$ ipython --no-banner

In [1]: import numpy as np

In [2]: from numpy import linalg as LA

In [3]: np.set_printoptions(precision=3, suppress=True, linewidth=100, floatmode="fixed")

In [4]: mat = np.load("w.npy")

In [5]: mat
Out[5]: 
array([[ 2.469, -0.099, -0.639,  0.604, -0.060],
       [-0.099,  2.777, -0.499, -0.209,  0.556],
       [-0.639, -0.499,  1.525,  0.129,  0.981],
       [ 0.604, -0.209,  0.129,  1.808,  0.960],
       [-0.060,  0.556,  0.981,  0.960,  1.421]])

In [6]: LA.lstsq(mat[:-1].T, mat[-1])[2]
Out[6]: np.int32(4)

In [7]: np.round(np.trace(LA.pinv(mat) @ mat), 3)
Out[7]: np.float64(4.0)

In [8]: np.allclose(mat[:-1].T @ LA.lstsq(mat[:-1].T, mat[-1])[0], mat[-1])
Out[8]: True

In [9]: np.abs(np.diag(LA.qr(mat)[1])) > 1e-9
Out[9]: array([ True,  True,  True,  True, False])

In [10]: U, sigma, Vh = LA.svd(mat)

In [11]: vecs = Vh[:(sigma > 1e-8).sum()]

In [12]: rng = np.random.default_rng(353958)

In [13]: x = mat[3] + -3 * mat[0] + rng.integers(2) * np.eye(5)[0]

In [14]: x
Out[14]: array([-6.802,  0.087,  2.046, -0.003,  1.140])

In [15]: round(float(LA.norm(x - vecs.T @ vecs @ x)), 3)
Out[15]: 0.0

In [16]: LA.matrix_rank(np.vstack([mat, x]))
Out[16]: np.int64(4)

In [17]: np.allclose(vecs.T @ vecs @ x, x)
Out[17]: True

In [18]: round(float(np.trace(mat)), 3)
Out[18]: 10.0

In [19]: np.allclose(mat @ mat.T, mat.T @ mat)
Out[19]: True

In [20]: (mat + mat.T) / 2
Out[20]: 
array([[ 2.469, -0.099, -0.639,  0.604, -0.060],
       [-0.099,  2.777, -0.499, -0.209,  0.556],
       [-0.639, -0.499,  1.525,  0.129,  0.981],
       [ 0.604, -0.209,  0.129,  1.808,  0.960],
       [-0.060,  0.556,  0.981,  0.960,  1.421]])

In [21]: U, sigma, Vh = LA.svd(mat)

In [22]: np.argmax(sigma[:-1] / (sigma[1:] + 1e-6)) + 1
Out[22]: np.int64(4)

In [23]: B = U[:, :4] @ np.diag(sigma[:4]) @ Vh[:4]

In [24]: round(float(np.abs(mat - B).max()), 3)
Out[24]: 0.0

In [25]: LA.matrix_rank(mat, rtol=0.05)
Out[25]: np.int64(4)

In [26]: B
Out[26]: 
array([[ 2.469, -0.099, -0.639,  0.604, -0.060],
       [-0.099,  2.777, -0.499, -0.209,  0.556],
       [-0.639, -0.499,  1.525,  0.129,  0.981],
       [ 0.604, -0.209,  0.129,  1.808,  0.960],
       [-0.060,  0.556,  0.981,  0.960,  1.421]])
